$ python -q
>>> import numpy as np
>>> from numpy import linalg as LA
>>> np.set_printoptions(precision=3, suppress=True, linewidth=120)
>>> K = np.load("test1.npy")
>>> print(K)
[[-0.9 -2.   1.   1.   0.   1.  -1.  -2. ]
 [-2.   1.1  0.   1.   1.  -2.  -2.   1. ]
 [ 2.   2.  -1.9  2.   2.  -1.   2.  -1. ]
 [ 0.  -1.   2.  -0.9 -2.   2.   2.   2. ]
 [-2.   1.  -2.   0.  -0.9 -2.  -1.   0. ]
 [ 2.   2.   1.   2.   2.   2.1 -2.  -2. ]
 [ 2.  -1.   2.   1.   2.   2.   1.1  2. ]
 [-1.  -2.   1.   1.   0.   1.  -1.  -1.9]]
>>> rng = np.random.default_rng(27611)
>>> idx = rng.permutation(8)
>>> B = K[:, idx] * rng.choice([-1, 1], 8)
>>> print(B)
[[ 1.  -0.9 -2.   1.   1.  -1.   0.  -2. ]
 [ 0.  -2.   1.  -2.   1.  -2.   1.   1.1]
 [-1.9  2.  -1.  -1.   2.   2.   2.   2. ]
 [ 2.   0.   2.   2.  -0.9  2.  -2.  -1. ]
 [-2.  -2.   0.  -2.   0.  -1.  -0.9  1. ]
 [ 1.   2.  -2.   2.1  2.  -2.   2.   2. ]
 [ 2.   2.   2.   2.   1.   1.1  2.  -1. ]
 [ 1.  -1.  -1.9  1.   1.  -1.   0.  -2. ]]
>>> Uu, _, Vt = LA.svd(K.T @ B)
>>> print(np.round(LA.lstsq(K, B)[0], 3) + 0)
[[0. 1. 0. 0. 0. 0. 0. 0.]
 [0. 0. 0. 0. 0. 0. 0. 1.]
 [1. 0. 0. 0. 0. 0. 0. 0.]
 [0. 0. 0. 0. 1. 0. 0. 0.]
 [0. 0. 0. 0. 0. 0. 1. 0.]
 [0. 0. 0. 1. 0. 0. 0. 0.]
 [0. 0. 0. 0. 0. 1. 0. 0.]
 [0. 0. 1. 0. 0. 0. 0. 0.]]
>>> feats = np.load("m.npy")
>>> print(feats)
[[ 1.828 -0.523  0.056  0.367  0.441  0.231]
 [ 0.522  1.504 -0.632  0.413 -0.856  0.404]
 [ 0.261  0.784  1.224 -1.162  0.351  0.588]
 [-0.435 -0.316  0.84   1.133 -0.29   1.279]
 [-0.087  0.816  0.691  1.029  0.9   -0.99 ]
 [ 0.348 -0.29   0.958 -0.001 -1.434 -0.907]]
>>> f = np.array([-2, -3, -1, -3, -2, 1])
>>> B = feats + np.outer(f, np.eye(6)[1])
>>> print(B)
[[ 1.828 -2.523  0.056  0.367  0.441  0.231]
 [ 0.522 -1.496 -0.632  0.413 -0.856  0.404]
 [ 0.261 -0.216  1.224 -1.162  0.351  0.588]
 [-0.435 -3.316  0.84   1.133 -0.29   1.279]
 [-0.087 -1.184  0.691  1.029  0.9   -0.99 ]
 [ 0.348  0.71   0.958 -0.001 -1.434 -0.907]]
>>> print(round(LA.det(B) / LA.det(feats), 3), round(1 + LA.solve(feats, f)[1], 3))
-0.306 -0.306
>>> print(LA.matrix_rank(B - feats))
1
>>> vec = np.array([1, 0, 1, 0, 1, 2])
>>> y = B @ vec
>>> print(y)
[ 2.787 -0.158  3.012  2.673 -0.475 -1.941]
>>> print(np.round(LA.solve(B, B[:, 4]), 3) + 0)
[0. 0. 0. 0. 1. 0.]
>>> print(np.round(LA.solve(B, y + B[:, 3]), 3) + 0)
[1. 0. 1. 1. 1. 2.]
>>> print(LA.svd(feats, compute_uv=False))
[2. 2. 2. 2. 2. 2.]
>>> print(np.round(feats @ feats.T, 3) + 0)
[[4. 0. 0. 0. 0. 0.]
 [0. 4. 0. 0. 0. 0.]
 [0. 0. 4. 0. 0. 0.]
 [0. 0. 0. 4. 0. 0.]
 [0. 0. 0. 0. 4. 0.]
 [0. 0. 0. 0. 0. 4.]]
>>> print(round(float(feats[:, 2] @ feats[:, 5]), 3))
0.0
>>> print(LA.norm(feats, axis=0))
[2. 2. 2. 2. 2. 2.]
>>> basis = np.array([[0.6, -0.9, -1.8, -0.6],
...     [-2.1, -0.3, -2.9, 0.0],
...     [1.8, 2.0, 0.3, -0.9]])
>>> mat = np.array([[3, 2, 0],
...     [-3, -3, 4],
...     [1, 4, 0],
...     [4, 1, 5],
...     [1, 3, -2],
...     [-4, 2, 2],
...     [-4, -5, -5],
...     [-1, -1, 0],
...     [-3, -3, 3],
...     [-1, -3, 0],
...     [5, -4, 2],
...     [-4, 2, -5],
...     [-2, -5, 1],
...     [-2, -1, -4],
...     [3, -2, 1],
...     [-3, -2, 3],
...     [3, 4, 0],
...     [-1, 0, -1],
...     [2, 3, -4],
...     [0, -1, 5],
...     [1, -1, 3],
...     [3, -3, 2],
...     [-4, 2, -4],
...     [4, 3, 3],
...     [5, -3, -4],
...     [0, 1, 0]]) @ basis + 0.02 * rng.normal(size=(26, 4))
>>> print(mat)
[[ -2.378  -3.293 -11.195  -1.79 ]
 [ 11.7    11.583  15.295  -1.792]
 [ -7.767  -2.112 -13.384  -0.586]
 [  9.311   6.129  -8.582  -6.883]
 [ -9.307  -5.778 -11.106   1.163]
 [ -3.041   6.988   2.033   0.592]
 [ -0.89   -4.922  20.22    6.874]
 [  1.487   1.189   4.683   0.62 ]
 [  9.918   9.599  14.98   -0.89 ]
 [  5.702   1.792  10.49    0.612]
 [ 15.01    0.707   3.175  -4.803]
 [-15.575  -6.992  -0.114   6.921]
 [ 11.083   5.295  18.39    0.308]
 [ -6.34   -5.906   5.297   4.791]
 [  7.787  -0.093   0.708  -2.719]
 [  7.819   9.278  12.104  -0.871]
 [ -6.61   -3.926 -16.981  -1.801]
 [ -2.387  -1.084   1.48    1.488]
 [-12.27  -10.673 -13.494   2.416]
 [ 11.113  10.312   4.425  -4.48 ]
 [  8.116   5.4     2.005  -3.291]
 [ 11.687   2.217   3.897  -3.61 ]
 [-13.793  -5.002   0.187   5.965]
 [  1.504   1.496 -14.955  -5.107]
 [  2.087 -11.623  -1.477   0.615]
 [ -2.089  -0.301  -2.908  -0.041]]
>>> vec = np.array([-1, -2, 0, -2])
>>> y = mat @ vec
>>> print(np.round(LA.lstsq(mat, y)[0], 3) + 0)
[-1. -2.  0. -2.]
>>> print(np.round(LA.pinv(mat) @ mat, 3) + 0)
[[1. 0. 0. 0.]
 [0. 1. 0. 0.]
 [0. 0. 1. 0.]
 [0. 0. 0. 1.]]
>>> y = y + 0.3 * rng.normal(size=26)
>>> print(y)
[ 12.387 -31.391  13.047  -8.029  18.875 -12.3    -2.969  -5.693 -27.447 -10.398  -6.93   16.089 -22.479   8.811
  -1.833 -24.536  18.227   1.16   28.81  -22.952 -12.522  -9.172  12.299   5.618  19.286   3.189]
>>> beta, *_ = LA.lstsq(mat, y)
>>> print([round(float(LA.norm(LA.solve(mat.T @ mat + lam * np.eye(4), mat.T @ y))), 2) for lam in (0, 1, 10, 100)])
[6.52, 1.78, 1.76, 1.57]
>>> print(round(float(LA.norm(y - mat @ beta)), 3))
1.206
>>> print(np.round(mat.T @ (y - mat @ beta), 3) + 0)
[0. 0. 0. 0.]
>>> M = np.tril(np.array([[-2, 0, -3, -1, 3, -1],
...     [-3, -1, -2, 0, 0, -1],
...     [-2, 2, -1, 0, 2, 0],
...     [1, 2, -2, -2, -2, -1],
...     [1, 2, 3, 2, 2, 2],
...     [3, -3, -3, -1, 2, 0]]), -1) + np.eye(6, dtype=int)
>>> print(M)
[[ 1  0  0  0  0  0]
 [-3  1  0  0  0  0]
 [-2  2  1  0  0  0]
 [ 1  2 -2  1  0  0]
 [ 1  2  3  2  1  0]
 [ 3 -3 -3 -1  2  1]]
>>> # triangular
>>> idx = rng.permutation(6)
>>> print(idx)
[3 1 2 4 0 5]
>>> B = M[idx][:, idx]
>>> print(np.diag(B))
[1 1 1 1 1 1]
>>> print(B)
[[ 1  2 -2  0  1  0]
 [ 0  1  0  0 -3  0]
 [ 0  2  1  0 -2  0]
 [ 2  2  3  1  1  0]
 [ 0  0  0  0  1  0]
 [-1 -3 -3  2  3  1]]
>>> print(round(np.log10(LA.cond(B))))
3
>>> print(LA.matrix_rank(B, rtol=0.1))
4
>>> vec = np.array([-4, -4, 3, -3, 3, 1])
>>> y = M @ vec
>>> print(y)
[ -4   8   3 -21  -6   1]
>>> print(LA.solve(M, y + M[:, 3]))
[-4. -4.  3. -2.  3.  1.]
>>> print(np.round(LA.solve(M, M[:, 2]), 3) + 0)
[0. 0. 1. 0. 0. 0.]
>>> print(LA.solve(M, y))
[-4. -4.  3. -3.  3.  1.]
>>> vec = np.array([3, 5, 6, 1, 0, 9])
>>> print(M @ np.eye(6)[4])
[0. 0. 0. 0. 1. 2.]
>>> print(M @ vec)
[  3  -4  10   2  33 -16]
>>> print(M * vec)
[[  3   0   0   0   0   0]
 [ -9   5   0   0   0   0]
 [ -6  10   6   0   0   0]
 [  3  10 -12   1   0   0]
 [  3  10  18   2   0   0]
 [  9 -15 -18  -1   0   9]]
>>> print(np.sign((M @ vec).round(6)))
[ 1 -1  1  1  1 -1]
>>> print((M * vec).sum(axis=1))
[  3  -4  10   2  33 -16]
>>> print(M @ np.ones(6))
[ 1. -2.  1.  2.  9. -1.]
>>> print(np.einsum("ij,j->i", M, vec))
[  3  -4  10   2  33 -16]
>>> print((M @ vec).argmax())
4
>>> f = np.array([2, 3, 3, 3, 2, -2])
>>> g = np.array([-1, 0, -2, 2, 1])
>>> arr = np.outer(f, g)
>>> print(arr)
[[-2  0 -4  4  2]
 [-3  0 -6  6  3]
 [-3  0 -6  6  3]
 [-3  0 -6  6  3]
 [-2  0 -4  4  2]
 [ 2  0  4 -4 -2]]
>>> Uu, sig, Vt = LA.svd(arr)
>>> print(np.argmax(sig[:-1] / (sig[1:] + 1e-6)) + 1)
1
>>> print(sig.round(3) + 0)
[19.748  0.     0.     0.     0.   ]
>>> B = Uu[:, :1] @ np.diag(sig[:1]) @ Vt[:1]
>>> print(np.round(np.abs(arr - B).max(), 3))
0.0
>>> m1 = np.load("w.npy")
>>> print(m1)
[[ 3 -2  3 -2  3 -2]
 [-1 -3 -1 -3 -1 -3]
 [-2 -3 -2 -3 -2 -3]
 [ 3 -2  3 -2  3 -2]
 [-1 -3 -1 -3 -1 -3]
 [-2 -3 -2 -3 -2 -3]]
>>> # null space of dimension 4
>>> print([round(float(x), 3) for x in LA.svd(m1, compute_uv=False)[:3]])
[11.747, 8.832, 0.0]
>>> print(LA.matrix_rank(arr, rtol=0.1))
1
>>> print(np.argsort(-LA.norm(arr, axis=0).round(6), kind="stable")[:3])
[2 3 0]
>>> print(LA.cond(arr) > 100)
True
>>> print([round(float(x), 3) for x in LA.svd(arr, compute_uv=False)[:3]])
[19.748, 0.0, 0.0]
>>> rank = LA.matrix_rank(m1)
>>> print(rank)
2
>>> N = LA.svd(m1)[2][rank:].T
>>> print(np.allclose(m1 @ N, 0))
True
>>> print([int(LA.matrix_rank(m1[:i])) for i in range(1, len(m1) + 1)])
[1, 2, 2, 2, 2, 2]
>>> print([int(LA.matrix_rank(np.delete(m1, i, axis=0))) for i in range(6)])
[2, 2, 2, 2, 2, 2]
>>> print(LA.matrix_rank(m1.T @ m1), LA.matrix_rank(m1 @ m1.T))
2 2
>>> X = np.loadtxt("arr.csv", delimiter=",")
>>> print(X)
[[-0.445  0.359 -0.395 -0.57   0.413 -0.103]
 [-0.742 -0.305  0.248 -0.095 -0.273  0.401]
 [ 0.482 -0.227  0.103 -0.741 -0.095  0.376]
 [ 0.074  0.772 -0.076  0.045 -0.451  0.306]
 [ 0.037 -0.084 -0.452  0.276  0.121  0.692]
 [-0.074 -0.157 -0.385 -0.17  -0.726 -0.336]
 [-0.074  0.313  0.643 -0.097 -0.028  0.044]]
>>> # orthonormal columns
>>> vec = np.array([0, 0, 2, 0, 0, 2])
>>> y = X @ vec
>>> print(np.round(LA.pinv(X) @ X, 3) + 0)
[[1. 0. 0. 0. 0. 0.]
 [0. 1. 0. 0. 0. 0.]
 [0. 0. 1. 0. 0. 0.]
 [0. 0. 0. 1. 0. 0.]
 [0. 0. 0. 0. 1. 0.]
 [0. 0. 0. 0. 0. 1.]]
>>> y = y + 0.05 * rng.normal(size=7)
>>> print(y)
[-0.969  1.343  1.002  0.502  0.529 -1.371  1.376]
>>> beta, *_ = LA.lstsq(X, y)
>>> print(np.round(LA.norm(y - X @ beta), 3))
0.028
>>> print(LA.norm(X, axis=1))
[0.995 0.975 0.997 0.952 0.885 0.92  0.727]
>>> print(round(X[1] @ X[5], 3))
0.088
>>> print(LA.norm(X, axis=0))
[1. 1. 1. 1. 1. 1.]
>>> print(np.round(LA.norm(X, 2), 3))
1.0
>>> print(np.round(LA.norm(X) ** 2 / LA.norm(X, 2) ** 2, 3))
6.0
>>> print(np.round(LA.norm(X, 1), 3), np.round(LA.norm(X, np.inf), 3))
2.303 2.286
>>> print(round(LA.norm(X[1], 1), 3), np.round(LA.norm(X[1], np.inf), 3))
2.065 0.742
>>> B = X / LA.norm(X, axis=1)
Traceback (most recent call last):
  File "<python-input-106>", line 1, in <module>
    B = X / LA.norm(X, axis=1)
        ~~^~~~~~~~~~~~~~~~~~~~
ValueError: operands could not be broadcast together with shapes (7,6) (7,) 
>>> B = X / LA.norm(X, axis=1, keepdims=True)
>>> G = B @ B.T
>>> print(round(np.degrees(np.arccos(np.clip(G[5, 1], -1, 1))), 3))
84.391
>>> print(LA.norm(B, axis=1))
[1. 1. 1. 1. 1. 1. 1.]
>>> print((G - 2 * np.eye(7)).round(6).argmax(axis=1))
[3 6 6 6 3 3 3]
>>> print(G[5])
[-0.043  0.098  0.032  0.136 -0.224  1.    -0.402]
>>> vec = np.array([0, 2, 1, 1, 0, 0])
>>> y = X @ vec
>>> beta, lr = np.zeros(6), 1 / LA.norm(X, 2) ** 2
>>> for i in range(6):
...     beta -= lr * X.T @ (X @ beta - y)
...     if i % 2 == 0: print(i, round(LA.norm(X @ beta - y), 3))
... 
0 0.0
2 0.0
4 0.0
>>> print(beta.round(3) + 0)
[0. 2. 1. 1. 0. 0.]
>>> print(round(LA.cond(X), 3))
1.0
>>> W0 = np.load("data.npy")
>>> print(W0)
[[ 4.748 -0.222 -0.03   2.386 -0.271]
 [ 1.721 -0.027  0.069  1.92   0.308]
 [ 3.057 -0.058  0.406  1.803  0.736]
 [-3.611  0.227  0.609  0.903  0.354]
 [ 7.693  0.013  0.137  0.865  0.294]
 [-2.824 -0.277  0.178 -0.546  0.848]
 [-4.2   -0.299  0.09  -1.213  0.633]
 [ 5.338  0.263  0.239  1.264  0.029]
 [-2.557  0.098 -0.197 -1.449  1.092]
 [ 0.567  0.144 -0.119 -1.227  0.814]
 [-2.086  0.328  0.362 -0.095 -0.909]
 [ 4.498 -0.249 -0.403  0.022 -1.379]
 [-3.577  0.099 -0.198 -0.315 -0.024]
 [-1.669  0.129 -0.154  1.222  1.342]
 [ 3.424 -0.085 -0.528  1.556 -0.238]
 [ 1.086  0.043 -0.98  -1.631  2.256]
 [ 0.235  0.086 -0.125 -0.507  1.458]
 [ 2.144 -0.119 -1.208  0.979  0.277]
 [ 2.351 -0.238 -0.27  -0.976 -0.621]
 [-0.109 -0.021  0.18  -1.552 -0.269]
 [-3.728  0.264  0.504 -0.232  1.355]
 [-0.253  0.214  0.479 -2.553 -0.199]]
>>> cen = W0 - W0.mean(axis=0)
>>> Uu, sig, Vt = LA.svd(cen, full_matrices=False)
>>> print(LA.matrix_rank(cen))
5
>>> print(np.searchsorted(np.cumsum(sig ** 2) / (sig ** 2).sum(), 0.9) + 1)
2
>>> print(np.abs(Uu[:, 0]).argmax())
4
>>> print(sig)
[15.801  5.467  3.73   1.94   0.761]
>>> print(np.abs(Vt[0]).argmax())
0
